$ python -q
>>> import numpy as np
>>> from numpy import linalg as LA
>>> np.set_printoptions(precision=3, suppress=True, linewidth=140)
>>> def rnd(a):
...     return np.round(a, 3) + 0
... 
>>> X = np.load("m.npy")
>>> X
array([[ 4,  5,  6,  7],
       [ 8,  9, 10, 11],
       [12, 13, 14, 15],
       [16, 17, 18, 19],
       [20, 21, 22, 23],
       [24, 25, 26, 27],
       [28, 29, 30, 31]])
>>> Uu, sigma, VT = LA.svd(X)
>>> rnd(sigma)
array([101.961,   2.456,   0.   ,   0.   ])
>>> other = Uu[:, :2] @ np.diag(sigma[:2]) @ VT[:2]
>>> rnd(LA.norm(X - other) / LA.norm(X))
np.float64(0.0)
>>> LA.matrix_rank(X, rtol=0.05)
np.int64(1)
>>> [round(float(x), 3) for x in LA.svd(X, compute_uv=False)[:3]]
[101.961, 2.456, 0.0]
>>> LA.cond(X) > 100
np.True_
>>> print(rnd(LA.norm(X, 2) / LA.norm(X)))
1.0
>>> rank = LA.matrix_rank(X)
>>> rank
np.int64(2)
>>> ns = LA.svd(X)[2][rank:].T
>>> [int(LA.matrix_rank(np.delete(X, i, axis=0))) for i in range(7)]
[2, 2, 2, 2, 2, 2, 2]
>>> [int(LA.matrix_rank(X[:i])) for i in range(1, len(X) + 1)]
[1, 2, 2, 2, 2, 2, 2]
>>> np.allclose(X @ ns, 0)
True
>>> rnd(ns @ ns.T)
array([[ 0.3, -0.4, -0.1,  0.2],
       [-0.4,  0.7, -0.2, -0.1],
       [-0.1, -0.2,  0.7, -0.4],
       [ 0.2, -0.1, -0.4,  0.3]])
>>> rnd(X @ ns)
array([[0., 0.],
       [0., 0.],
       [0., 0.],
       [0., 0.],
       [0., 0.],
       [0., 0.],
       [0., 0.]])
>>> ns.shape
(4, 2)
>>> M = np.load("dump.npy")
>>> print(M)
[[ 9 -2  9 -2  9 -2]
 [ 6  2  6  2  6  2]
 [ 8  8  8  8  8  8]
 [ 9 -2  9 -2  9 -2]
 [ 6  2  6  2  6  2]
 [ 8  8  8  8  8  8]]
>>> Uu, sigma, VT = LA.svd(M)
>>> rnd(sigma)
array([35.164, 16.777,  0.   ,  0.   ,  0.   ,  0.   ])
>>> np.argmax(sigma[:-1] / (sigma[1:] + 1e-6)) + 1
np.int64(2)
>>> other = Uu[:, :2] @ np.diag(sigma[:2]) @ VT[:2]
>>> rnd(LA.norm(M - other, 2)), rnd(sigma[2])
(np.float64(0.0), np.float64(0.0))
>>> rnd(other)
array([[ 9., -2.,  9., -2.,  9., -2.],
       [ 6.,  2.,  6.,  2.,  6.,  2.],
       [ 8.,  8.,  8.,  8.,  8.,  8.],
       [ 9., -2.,  9., -2.,  9., -2.],
       [ 6.,  2.,  6.,  2.,  6.,  2.],
       [ 8.,  8.,  8.,  8.,  8.,  8.]])
>>> LA.matrix_rank(other)
np.int64(2)
>>> LA.matrix_rank(M, rtol=0.05)
np.int64(2)
